% ipython --no-banner

In [1]: import numpy as np

In [2]: from numpy import linalg as LA

In [3]: np.set_printoptions(precision=2, suppress=True, linewidth=120)

In [4]: arr = np.loadtxt("test17.csv", delimiter=",")

In [5]: arr
Out[5]: 
array([[-5., -2.,  0.,  0.,  0.,  0.,  0.,  0.,  0.,  0.,  0.,  0.,  0.,  0.],
       [-2., -5., -2.,  0.,  0.,  0.,  0.,  0.,  0.,  0.,  0.,  0.,  0.,  0.],
       [ 0., -2., -4., -2.,  0.,  0.,  0.,  0.,  0.,  0.,  0.,  0.,  0.,  0.],
       [ 0.,  0., -2., -2., -2.,  0.,  0.,  0.,  0.,  0.,  0.,  0.,  0.,  0.],
       [ 0.,  0.,  0., -2., -4., -2.,  0.,  0.,  0.,  0.,  0.,  0.,  0.,  0.],
       [ 0.,  0.,  0.,  0., -2., -4., -2.,  0.,  0.,  0.,  0.,  0.,  0.,  0.],
       [ 0.,  0.,  0.,  0.,  0., -2.,  7., -2.,  0.,  0.,  0.,  0.,  0.,  0.],
       [ 0.,  0.,  0.,  0.,  0.,  0., -2., -4., -2.,  0.,  0.,  0.,  0.,  0.],
       [ 0.,  0.,  0.,  0.,  0.,  0.,  0., -2.,  6., -2.,  0.,  0.,  0.,  0.],
       [ 0.,  0.,  0.,  0.,  0.,  0.,  0.,  0., -2.,  2., -2.,  0.,  0.,  0.],
       [ 0.,  0.,  0.,  0.,  0.,  0.,  0.,  0.,  0., -2.,  4., -2.,  0.,  0.],
       [ 0.,  0.,  0.,  0.,  0.,  0.,  0.,  0.,  0.,  0., -2., -8., -2.,  0.],
       [ 0.,  0.,  0.,  0.,  0.,  0.,  0.,  0.,  0.,  0.,  0., -2.,  4., -2.],
       [ 0.,  0.,  0.,  0.,  0.,  0.,  0.,  0.,  0.,  0.,  0.,  0., -2., -9.]])

In [6]: Y = np.array([[-1, 3],
   ...:     [3, -2],
   ...:     [-3, -1],
   ...:     [-1, -3],
   ...:     [0, -1],
   ...:     [-2, 2],
   ...:     [-1, 0],
   ...:     [2, 0],
   ...:     [0, 1],
   ...:     [-1, 1],
   ...:     [3, -3],
   ...:     [1, 2],
   ...:     [2, 1],
   ...:     [2, -1]])

In [7]: np.vstack([arr, Y.T]).shape
Out[7]: (16, 14)

In [8]: np.einsum("ik,kj->ji", arr, Y)
Out[8]: 
array([[ -1.,  -7.,   8.,   8.,   6.,  10.,  -7.,  -6.,  -2.,  -8.,  12., -18.,   2., -22.],
       [-11.,   6.,  14.,  10.,   6.,  -6.,  -4.,  -2.,   4.,   6., -18., -12.,   2.,   7.]])

In [9]: Y.T @ arr.T
Out[9]: 
array([[ -1.,  -7.,   8.,   8.,   6.,  10.,  -7.,  -6.,  -2.,  -8.,  12., -18.,   2., -22.],
       [-11.,   6.,  14.,  10.,   6.,  -6.,  -4.,  -2.,   4.,   6., -18., -12.,   2.,   7.]])

In [10]: data = np.array([[-0.42, 1.11, 0.63, -0.69],
    ...:     [-0.96, -4.2, -1.08, 0.12],
    ...:     [0.2, 0.22, -0.02, 0.14],
    ...:     [1.16, 0.49, -0.41, 1.01],
    ...:     [-2.38, -0.26, 1.12, -2.26],
    ...:     [-1.54, -1.17, 0.35, -1.21],
    ...:     [-0.48, -0.79, -0.05, -0.27]])

In [11]: data
Out[11]: 
array([[-0.42,  1.11,  0.63, -0.69],
       [-0.96, -4.2 , -1.08,  0.12],
       [ 0.2 ,  0.22, -0.02,  0.14],
       [ 1.16,  0.49, -0.41,  1.01],
       [-2.38, -0.26,  1.12, -2.26],
       [-1.54, -1.17,  0.35, -1.21],
       [-0.48, -0.79, -0.05, -0.27]])

In [12]: left, sv, Vh = LA.svd(data)

In [13]: V = Vh[:(sv > 1e-8).sum()]

In [14]: rng = np.random.default_rng(67298)

In [15]: x = data[3] + -2 * data[5] + rng.integers(2) * np.eye(4)[3]

In [16]: x
Out[16]: array([ 4.24,  2.83, -1.11,  4.43])

In [17]: round(float(LA.norm(x - V.T @ V @ x)), 2)
Out[17]: 0.75

In [18]: np.allclose(V.T @ V @ x, x)
Out[18]: False

In [19]: LA.matrix_rank(np.vstack([data, x]))
Out[19]: np.int64(3)
